In [1]: import numpy as np

In [2]: from numpy import linalg as LA

In [3]: np.set_printoptions(suppress=True, linewidth=100)

In [4]: mat = np.array([[-1, 0, 1, 2], [3, 4, 5, 6], [7, 8, 9, 10], [11, 12, 13, 14]])

In [5]: rank = LA.matrix_rank(mat)

In [6]: print(rank)
2

In [7]: N = LA.svd(mat)[2][rank:].T

In [8]: print(np.round(mat @ N, 2) + 0)
[[0. 0.]
 [0. 0.]
 [0. 0.]
 [0. 0.]]

In [9]: print(np.round(N @ N.T, 2))
[[ 0.3 -0.4 -0.1  0.2]
 [-0.4  0.7 -0.2 -0.1]
 [-0.1 -0.2  0.7 -0.4]
 [ 0.2 -0.1 -0.4  0.3]]

In [10]: U, sig, VT = LA.svd(mat)

In [11]: print(np.argmax(sig[:-1] / (sig[1:] + 1e-6)) + 1)
2

In [12]: Y = U[:, :2] @ np.diag(sig[:2]) @ VT[:2]

In [13]: print(np.round(LA.norm(mat - Y) / LA.norm(mat), 2))
0.0

In [14]: print(round(LA.norm(mat - Y, 2), 2), round(sig[2], 2))
0.0 0.0

In [15]: print(round(float(np.abs(mat - Y).max()), 2))
0.0

In [16]: data = np.load("test5.npy")

In [17]: print(data)
[[6. 0. 5.]
 [0. 6. 0.]
 [5. 0. 6.]]

In [18]: Y = data / LA.norm(data, axis=1, keepdims=True)

In [19]: G = Y @ Y.T

In [20]: print(np.degrees(np.arccos(np.clip(G[1, 0], -1, 1))))
90.0

In [21]: print((np.abs(G) > 0.9).astype(int))
[[1 0 1]
 [0 1 0]
 [1 0 1]]

In [22]: print(np.flatnonzero(LA.matrix_power((data != 0) + (data.T != 0) + np.eye(3), 3)[2]))
[0 2]

In [23]: print((data != 0).astype(int))
[[1 0 1]
 [0 1 0]
 [1 0 1]]

In [24]: print((LA.matrix_power((data != 0) + (data.T != 0) + np.eye(3), 3) > 0).astype(int))
[[1 0 1]
 [0 1 0]
 [1 0 1]]

In [25]: J = np.load("m.npy")

In [26]: print(J.round(2))
[[ 0.   -0.76 -0.65]
 [ 0.95  0.21 -0.24]
 [ 0.32 -0.62  0.72]]

In [27]: P = np.triu(np.array([[2, 2, -2], [2, -1, 0], [-1, 2, -1]]), 1) + np.eye(3)

In [28]: Y = P @ J @ LA.inv(P)

In [29]: print(Y.round(2))
[[ 1.26 -1.63 -0.04]
 [ 0.95 -1.69  1.66]
 [ 0.32 -1.25  1.35]]

In [30]: print(np.round(P @ J - J @ P, 2))
[[ 1.26  1.66 -1.91]
 [ 0.   -1.9   1.9 ]
 [ 0.   -0.63  0.63]]

In [31]: print(round(np.trace(Y), 2), round(np.trace(J), 2))
0.92 0.92

In [32]: print(np.round(J @ J.T, 2) + 0)
[[1. 0. 0.]
 [0. 1. 0.]
 [0. 0. 1.]]

In [33]: print(np.round(LA.norm(J, axis=0), 2))
[1. 1. 1.]

In [34]: print(np.round(LA.pinv(J), 2))
[[ 0.    0.95  0.32]
 [-0.76  0.21 -0.62]
 [-0.65 -0.24  0.72]]

In [35]: print(round(J[:, 2] @ J[:, 1], 2))
-0.0

In [36]: print(np.round(LA.svd(J, compute_uv=False), 2))
[1. 1. 1.]

In [37]: print(np.round(J.T @ J, 2) + 0)
[[1. 0. 0.]
 [0. 1. 0.]
 [0. 0. 1.]]

In [38]: W0 = np.load("arr.npy")

In [39]: print(W0)
[[143 120 126]
 [120 162 101]
 [126 101 119]]

In [40]: Y = W0 / np.sqrt((W0 ** 2).mean(axis=1, keepdims=True))

In [41]: print(Y[2].round(2))
[1.09 0.87 1.03]

In [42]: print(LA.matrix_rank(W0 - W0.mean(axis=1, keepdims=True)))
2

In [43]: print(np.round(LA.norm(Y, axis=1), 2))
[1.73 1.73 1.73]

In [44]: Q, R = LA.qr(W0)

In [45]: print(np.round(np.abs(np.diag(R)), 2))
[225.22  53.66   5.52]

In [46]: print(Q.round(2))
[[-0.63  0.36 -0.69]
 [-0.53 -0.84  0.06]
 [-0.56  0.4   0.73]]

In [47]: print(np.round(Q @ R, 2))
[[143. 120. 126.]
 [120. 162. 101.]
 [126. 101. 119.]]

In [48]: print(Q.shape, R.shape)
(3, 3) (3, 3)

In [49]: print(R.round(2))
[[-225.22 -219.01 -200.39]
 [   0.    -53.66    7.2 ]
 [   0.      0.      5.52]]

In [50]: evals, vecs = LA.eigh(W0)

In [51]: vec = np.array([9, -5, -7])

In [52]: print((np.sign(vecs[:, -1].round(6)) == np.sign(vecs[0, -1].round(6))).astype(int))
[1 1 1]

In [53]: print(round(float(vec @ W0 @ vec / (vec @ vec)), 2), round(float(evals[0]), 2), round(evals[-1], 2))
11.99 3.84 373.67

In [54]: print(np.round(LA.eigvalsh(W0[1:, 1:]), 2))
[ 37.24 243.76]

In [55]: evals, vecs = LA.eig(data)

In [56]: print(np.round(np.prod(evals), 2))
66.0

In [57]: print(np.round(np.sort(LA.eigvals(data.T)), 2))
[ 1.  6. 11.]

In [58]: print(np.round(data @ vecs[:, 0] - evals[0] * vecs[:, 0], 2) + 0)
[0. 0. 0.]

In [59]: U, sig, VT = LA.svd(W0, full_matrices=False)

In [60]: print((sig > 1e-8).sum())
3

In [61]: E = np.array([[0.1, 0.0, 1.2], [0.5, 0.8, -0.8], [0.8, 1.4, 0.2], [-0.5, 1.0, 0.1]])

In [62]: E[:, 1] *= 10

In [63]: print(E)
[[ 0.1  0.   1.2]
 [ 0.5  8.  -0.8]
 [ 0.8 14.   0.2]
 [-0.5 10.   0.1]]

In [64]: P = E @ LA.solve(E.T @ E, E.T)

In [65]: print(np.round((np.eye(4) - P) @ E, 2) + 0)
[[0. 0. 0.]
 [0. 0. 0.]
 [0. 0. 0.]
 [0. 0. 0.]]

In [66]: feats = np.load("mat.npy")

In [67]: print(feats)
[[1.   0.2  0.04 0.01]
 [0.2  1.   0.2  0.04]
 [0.04 0.2  1.   0.2 ]
 [0.01 0.04 0.2  1.  ]]

In [68]: np.zeros(4, 4)
Traceback (most recent call last):
  Cell In[68], line 1
    np.zeros(4, 4)
TypeError: Cannot interpret '4' as a data type


In [69]: print(feats.shape)
(4, 4)

In [70]: print(feats - feats[0])
[[ 0.    0.    0.    0.  ]
 [-0.8   0.8   0.16  0.03]
 [-0.96  0.    0.96  0.19]
 [-0.99 -0.16  0.16  0.99]]

In [71]: feats[4]
Traceback (most recent call last):
  Cell In[71], line 1
    feats[4]
IndexError: index 4 is out of bounds for axis 0 with size 4


In [72]: feats[:, 4]
Traceback (most recent call last):
  Cell In[72], line 1
    feats[:, 4]
IndexError: index 4 is out of bounds for axis 1 with size 4


In [73]: print(np.unravel_index(np.abs(feats).argmax(), feats.shape))
(np.int64(0), np.int64(0))

In [74]: print(feats.sum(axis=1))
[1.25 1.44 1.44 1.25]

In [75]: print(np.round(feats.mean(axis=0), 2))
[0.31 0.36 0.36 0.31]

In [76]: print(round(LA.norm(feats), 2))
2.06

In [77]: Y = feats / np.sqrt((feats ** 2).mean(axis=1, keepdims=True))

In [78]: print(np.round(LA.norm(Y, axis=1), 2))
[2. 2. 2. 2.]

In [79]: print(LA.matrix_rank(Y) == LA.matrix_rank(feats))
True

In [80]: Y = np.array([[-1, 0, 2], [-1, -2, 1]])

In [81]: cent = np.kron(Y, feats)

In [82]: print(round(float(LA.norm(cent, 2)), 2), round(float(LA.norm(Y, 2) * LA.norm(feats, 2)), 2))
3.98 3.98

In [83]: print(cent.shape)
(8, 12)

In [84]: print(cent)
[[-1.   -0.2  -0.04 -0.01  0.    0.    0.    0.    2.    0.4   0.08  0.02]
 [-0.2  -1.   -0.2  -0.04  0.    0.    0.    0.    0.4   2.    0.4   0.08]
 [-0.04 -0.2  -1.   -0.2   0.    0.    0.    0.    0.08  0.4   2.    0.4 ]
 [-0.01 -0.04 -0.2  -1.    0.    0.    0.    0.    0.02  0.08  0.4   2.  ]
 [-1.   -0.2  -0.04 -0.01 -2.   -0.4  -0.08 -0.02  1.    0.2   0.04  0.01]
 [-0.2  -1.   -0.2  -0.04 -0.4  -2.   -0.4  -0.08  0.2   1.    0.2   0.04]
 [-0.04 -0.2  -1.   -0.2  -0.08 -0.4  -2.   -0.4   0.04  0.2   1.    0.2 ]
 [-0.01 -0.04 -0.2  -1.   -0.02 -0.08 -0.4  -2.    0.01  0.04  0.2   1.  ]]

In [85]: u = np.array([5, 2, 2, 0])

In [86]: Y = feats + np.outer(u, np.eye(4)[3])

In [87]: print(round(float(LA.det(Y) / LA.det(feats)), 2), np.round(1 + LA.solve(feats, u)[3], 2))
0.57 0.57

In [88]: print(LA.matrix_rank(Y - feats))
1
